% python3 -q
>>> import numpy as np
>>> np.set_printoptions(suppress=True, linewidth=140)
>>> def rd(a):
...     return np.round(a, 2) + 0
... 
>>> rng = np.random.default_rng(603702)
>>> z = rng.integers(0, 2, 12)
>>> m1 = np.array([[1, -1, -1, 1, 1, 1, 3, 1, -3, 2, 3, 3],
...     [2, -2, 0, 2, -2, 0, 0, -2, 0, -1, 1, 0],
...     [2, 2, -1, -3, 1, 0, -2, -3, 1, 1, -2, 2],
...     [-2, -3, 2, -3, 0, -2, 2, -1, -2, 0, 0, -3],
...     [-3, 1, -1, -2, -1, -1, -2, 2, -1, 1, 0, -1],
...     [-3, -2, -2, -1, 2, 3, 2, -3, 1, -3, 3, -2],
...     [3, -1, -3, -2, -1, -3, 1, -1, -2, -1, 3, -2],
...     [2, -2, -3, -2, 0, -2, 2, -2, 1, -3, -2, -1],
...     [1, 2, -1, 2, -2, 2, 2, 1, -2, 2, 2, 1],
...     [1, 1, -2, 0, 0, 2, 0, -1, 2, 3, -1, 2],
...     [1, 2, -2, -2, -2, 1, 1, 1, 1, -1, 0, 1],
...     [1, 0, 0, -2, -1, 0, 1, -3, 1, -2, 0, -1]]) * (z[:, None] == z)
>>> m1
array([[ 1,  0,  0,  0,  0,  0,  0,  0,  0,  2,  3,  0],
       [ 0, -2,  0,  2, -2,  0,  0, -2,  0,  0,  0,  0],
       [ 0,  2, -1, -3,  1,  0, -2, -3,  1,  0,  0,  2],
       [ 0, -3,  2, -3,  0, -2,  2, -1, -2,  0,  0, -3],
       [ 0,  1, -1, -2, -1, -1, -2,  2, -1,  0,  0, -1],
       [ 0, -2, -2, -1,  2,  3,  2, -3,  1,  0,  0, -2],
       [ 0, -1, -3, -2, -1, -3,  1, -1, -2,  0,  0, -2],
       [ 0, -2, -3, -2,  0, -2,  2, -2,  1,  0,  0, -1],
       [ 0,  2, -1,  2, -2,  2,  2,  1, -2,  0,  0,  1],
       [ 1,  0,  0,  0,  0,  0,  0,  0,  0,  3, -1,  0],
       [ 1,  0,  0,  0,  0,  0,  0,  0,  0, -1,  0,  0],
       [ 0,  0,  0, -2, -1,  0,  1, -3,  1,  0,  0, -1]])
>>> B = m1 / np.sqrt((m1 ** 2).mean(axis=1, keepdims=True))
>>> np.linalg.matrix_rank(m1 - m1.mean(axis=1, keepdims=True))
np.int64(11)
>>> rd(B[4])
array([ 0.  ,  0.82, -0.82, -1.63, -0.82, -0.82, -1.63,  1.63, -0.82,  0.  ,  0.  , -0.82])
>>> rd(np.linalg.norm(B, axis=1))
array([3.46, 3.46, 3.46, 3.46, 3.46, 3.46, 3.46, 3.46, 3.46, 3.46, 3.46, 3.46])
>>> w1 = np.array([[2, 2, 2, 1, 0],
...     [2, 1, 2, 0, 0],
...     [1, 2, 0, 1, 1],
...     [2, 2, 1, 1, 0],
...     [1, 1, 0, 1, 0],
...     [1, 0, 2, 2, 0],
...     [1, 2, 1, 0, 2],
...     [0, 1, 0, 2, 0],
...     [2, 1, 2, 2, 1],
...     [2, 0, 1, 2, 0],
...     [1, 0, 0, 1, 0],
...     [2, 0, 1, 1, 2]])
>>> b = np.array([-2, -2, -2, 0, -1])
>>> H = np.maximum(m1 @ w1 + b, 0)
>>> np.linalg.matrix_rank(H)
np.int64(4)
>>> C = np.array([[3, 2, -3], [2, 3, 1], [2, 3, 3], [1, -3, 0], [-2, 2, 3]])
>>> w1 @ C
array([[15, 13,  2],
       [12, 13,  1],
       [ 6,  7,  2],
       [13, 10, -1],
       [ 6,  2, -2],
       [ 9,  2,  3],
       [ 5, 15,  8],
       [ 4, -3,  1],
       [12,  9,  4],
       [10,  1, -3],
       [ 4, -1, -3],
       [ 5,  8,  3]])
>>> def softmax(z):
...     e = np.exp(z - z.max(axis=-1, keepdims=True))
...     return e / e.sum(axis=-1, keepdims=True)
... 
>>> rd(softmax(m1).sum(axis=1))
array([1., 1., 1., 1., 1., 1., 1., 1., 1., 1., 1., 1.])
>>> rd(softmax(10 * m1[4]))
array([0., 0., 0., 0., 0., 0., 0., 1., 0., 0., 0., 0.])
>>> S = m1 @ m1.T / np.sqrt(12)
>>> softmax(S).round(6).argmax(axis=1)
array([ 0,  1,  2,  3,  4,  5,  6,  7,  8,  9, 10, 11])
>>> rd(softmax(S)[4] @ m1)
array([ 0.01,  0.78, -1.14, -1.98, -0.95, -1.15, -1.64,  1.6 , -1.05,  0.02,  0.01, -1.05])
>>> theta = np.radians(72)
>>> Rm = np.eye(12)
>>> Rm[11, 11] = Rm[9, 9] = np.cos(theta)
>>> Rm[11, 9], Rm[9, 11] = -np.sin(theta), np.sin(theta)
>>> rd(Rm)
array([[ 1.  ,  0.  ,  0.  ,  0.  ,  0.  ,  0.  ,  0.  ,  0.  ,  0.  ,  0.  ,  0.  ,  0.  ],
       [ 0.  ,  1.  ,  0.  ,  0.  ,  0.  ,  0.  ,  0.  ,  0.  ,  0.  ,  0.  ,  0.  ,  0.  ],
       [ 0.  ,  0.  ,  1.  ,  0.  ,  0.  ,  0.  ,  0.  ,  0.  ,  0.  ,  0.  ,  0.  ,  0.  ],
       [ 0.  ,  0.  ,  0.  ,  1.  ,  0.  ,  0.  ,  0.  ,  0.  ,  0.  ,  0.  ,  0.  ,  0.  ],
       [ 0.  ,  0.  ,  0.  ,  0.  ,  1.  ,  0.  ,  0.  ,  0.  ,  0.  ,  0.  ,  0.  ,  0.  ],
       [ 0.  ,  0.  ,  0.  ,  0.  ,  0.  ,  1.  ,  0.  ,  0.  ,  0.  ,  0.  ,  0.  ,  0.  ],
       [ 0.  ,  0.  ,  0.  ,  0.  ,  0.  ,  0.  ,  1.  ,  0.  ,  0.  ,  0.  ,  0.  ,  0.  ],
       [ 0.  ,  0.  ,  0.  ,  0.  ,  0.  ,  0.  ,  0.  ,  1.  ,  0.  ,  0.  ,  0.  ,  0.  ],
       [ 0.  ,  0.  ,  0.  ,  0.  ,  0.  ,  0.  ,  0.  ,  0.  ,  1.  ,  0.  ,  0.  ,  0.  ],
       [ 0.  ,  0.  ,  0.  ,  0.  ,  0.  ,  0.  ,  0.  ,  0.  ,  0.  ,  0.31,  0.  ,  0.95],
       [ 0.  ,  0.  ,  0.  ,  0.  ,  0.  ,  0.  ,  0.  ,  0.  ,  0.  ,  0.  ,  1.  ,  0.  ],
       [ 0.  ,  0.  ,  0.  ,  0.  ,  0.  ,  0.  ,  0.  ,  0.  ,  0.  , -0.95,  0.  ,  0.31]])
>>> B = m1 @ Rm.T
>>> np.allclose(m1 @ m1.T, B @ B.T)
True
>>> rd(B)
array([[ 1.  ,  0.  ,  0.  ,  0.  ,  0.  ,  0.  ,  0.  ,  0.  ,  0.  ,  0.62,  3.  , -1.9 ],
       [ 0.  , -2.  ,  0.  ,  2.  , -2.  ,  0.  ,  0.  , -2.  ,  0.  ,  0.  ,  0.  ,  0.  ],
       [ 0.  ,  2.  , -1.  , -3.  ,  1.  ,  0.  , -2.  , -3.  ,  1.  ,  1.9 ,  0.  ,  0.62],
       [ 0.  , -3.  ,  2.  , -3.  ,  0.  , -2.  ,  2.  , -1.  , -2.  , -2.85,  0.  , -0.93],
       [ 0.  ,  1.  , -1.  , -2.  , -1.  , -1.  , -2.  ,  2.  , -1.  , -0.95,  0.  , -0.31],
       [ 0.  , -2.  , -2.  , -1.  ,  2.  ,  3.  ,  2.  , -3.  ,  1.  , -1.9 ,  0.  , -0.62],
       [ 0.  , -1.  , -3.  , -2.  , -1.  , -3.  ,  1.  , -1.  , -2.  , -1.9 ,  0.  , -0.62],
       [ 0.  , -2.  , -3.  , -2.  ,  0.  , -2.  ,  2.  , -2.  ,  1.  , -0.95,  0.  , -0.31],
       [ 0.  ,  2.  , -1.  ,  2.  , -2.  ,  2.  ,  2.  ,  1.  , -2.  ,  0.95,  0.  ,  0.31],
       [ 1.  ,  0.  ,  0.  ,  0.  ,  0.  ,  0.  ,  0.  ,  0.  ,  0.  ,  0.93, -1.  , -2.85],
       [ 1.  ,  0.  ,  0.  ,  0.  ,  0.  ,  0.  ,  0.  ,  0.  ,  0.  , -0.31,  0.  ,  0.95],
       [ 0.  ,  0.  ,  0.  , -2.  , -1.  ,  0.  ,  1.  , -3.  ,  1.  , -0.95,  0.  , -0.31]])
>>> rd(np.abs(B - m1).max(axis=0))
array([0.  , 0.  , 0.  , 0.  , 0.  , 0.  , 0.  , 0.  , 0.  , 2.85, 0.  , 2.85])
>>> z = rng.permutation(12)
>>> z
array([ 3,  9, 10,  5,  7, 11,  1,  0,  4,  2,  6,  8])
>>> B = m1[z][:, z]
>>> B
array([[-3,  0,  0, -2, -1, -3, -3,  0,  0,  2,  2, -2],
       [ 0,  3, -1,  0,  0,  0,  0,  1,  0,  0,  0,  0],
       [ 0, -1,  0,  0,  0,  0,  0,  1,  0,  0,  0,  0],
       [-1,  0,  0,  3, -3, -2, -2,  0,  2, -2,  2,  1],
       [-2,  0,  0, -2, -2, -1, -2,  0,  0, -3,  2,  1],
       [-2,  0,  0,  0, -3, -1,  0,  0, -1,  0,  1,  1],
       [ 2,  0,  0,  0, -2,  0, -2,  0, -2,  0,  0,  0],
       [ 0,  2,  3,  0,  0,  0,  0,  1,  0,  0,  0,  0],
       [-2,  0,  0, -1,  2, -1,  1,  0, -1, -1, -2, -1],
       [-3,  0,  0,  0, -3,  2,  2,  0,  1, -1, -2,  1],
       [-2,  0,  0, -3, -1, -2, -1,  0, -1, -3,  1, -2],
       [ 2,  0,  0,  2,  1,  1,  2,  0, -2, -1,  2, -2]])
